$ python -q
>>> import numpy as np
>>> np.set_printoptions(suppress=True, linewidth=100)
>>> E = np.load("data.npy")
>>> E.round(1)
array([[-1.7, -2.2, -0.3, -0.3],
       [-0.3,  0.6,  1.8,  0.3],
       [-0.4,  0.3,  1.6,  0.2]])
>>> U, sigma, vt = np.linalg.svd(E)
>>> sigma.round(1) + 0
array([3. , 2.4, 0. ])
>>> A2 = U[:, :2] @ np.diag(sigma[:2]) @ vt[:2]
>>> np.round(np.linalg.norm(E - A2, 2), 1), np.round(sigma[2], 1)
(np.float64(0.0), np.float64(0.0))
>>> A2.round(1)
array([[-1.7, -2.2, -0.3, -0.3],
       [-0.3,  0.6,  1.8,  0.3],
       [-0.4,  0.3,  1.6,  0.2]])
>>> round(float(np.linalg.norm(E - A2) / np.linalg.norm(E)), 1)
0.0
>>> np.round(np.abs(E - A2).max(), 1)
np.float64(0.0)
>>> mat = np.load("block1.npy")
>>> mat
array([[ 1, -1],
       [ 1,  0],
       [ 1,  1],
       [ 1,  2]])
>>> f = np.array([2, 1, 2])
>>> np.correlate(mat[0], mat[3], "full")
array([ 2, -1, -1])
>>> proj = mat @ np.linalg.solve(mat.T @ mat, mat.T)
>>> np.allclose(proj @ proj, proj)
True
>>> np.linalg.matrix_rank(np.eye(4) - proj)
np.int64(2)
>>> np.trace(proj)
np.float64(2.0)
>>> np.round(np.diag(proj), 1)
array([0.7, 0.3, 0.3, 0.7])
>>> rng = np.random.default_rng(35966)
>>> labels = rng.permutation(2)
>>> A2 = mat[:, labels] * rng.choice([-1, 1], 2)
>>> A2
array([[ 1,  1],
       [ 0,  1],
       [-1,  1],
       [-2,  1]])
>>> U, _, vt = np.linalg.svd(mat.T @ A2)
>>> np.round(np.linalg.lstsq(mat, A2)[0], 1) + 0
array([[ 0.,  1.],
       [-1.,  0.]])
>>> np.round(U @ vt, 1) + 0
array([[ 0.,  1.],
       [-1.,  0.]])
>>> W0 = np.load("x.npy")
>>> W0
array([[ -9.,   5.,  -3.,   2.],
       [-20.,  11.,  -6.,   4.],
       [ -2.,   1.,   0.,   0.],
       [  2.,  -1.,   0.,   0.]])
>>> np.abs(np.diag(np.linalg.qr(W0)[1])) > 1e-9
array([ True,  True, False, False])
>>> np.linalg.lstsq(W0[:-1].T, W0[-1])[2]
np.int32(2)
>>> data = np.load("sample13.npy")
>>> data
array([[ 1,  1, -1, -1,  1,  1, -1, -1],
       [ 1,  1, -1, -1, -1, -1,  1,  1],
       [ 1, -1, -1,  1, -1,  1,  1, -1]])
>>> theta = np.radians(72)
>>> R = np.eye(8)
>>> R[5, 5] = R[6, 6] = np.cos(theta)
>>> R[5, 6], R[6, 5] = -np.sin(theta), np.sin(theta)
>>> R.round(1)
array([[ 1. ,  0. ,  0. ,  0. ,  0. ,  0. ,  0. ,  0. ],
       [ 0. ,  1. ,  0. ,  0. ,  0. ,  0. ,  0. ,  0. ],
       [ 0. ,  0. ,  1. ,  0. ,  0. ,  0. ,  0. ,  0. ],
       [ 0. ,  0. ,  0. ,  1. ,  0. ,  0. ,  0. ,  0. ],
       [ 0. ,  0. ,  0. ,  0. ,  1. ,  0. ,  0. ,  0. ],
       [ 0. ,  0. ,  0. ,  0. ,  0. ,  0.3, -1. ,  0. ],
       [ 0. ,  0. ,  0. ,  0. ,  0. ,  1. ,  0.3,  0. ],
       [ 0. ,  0. ,  0. ,  0. ,  0. ,  0. ,  0. ,  1. ]])
>>> A2 = data @ R.T
>>> round(np.linalg.det(R), 1), np.round(np.trace(R), 1)
(np.float64(1.0), np.float64(6.6))
>>> np.allclose(np.linalg.norm(data, axis=1), np.linalg.norm(A2, axis=1))
True
>>> np.allclose(data @ data.T, A2 @ A2.T)
True
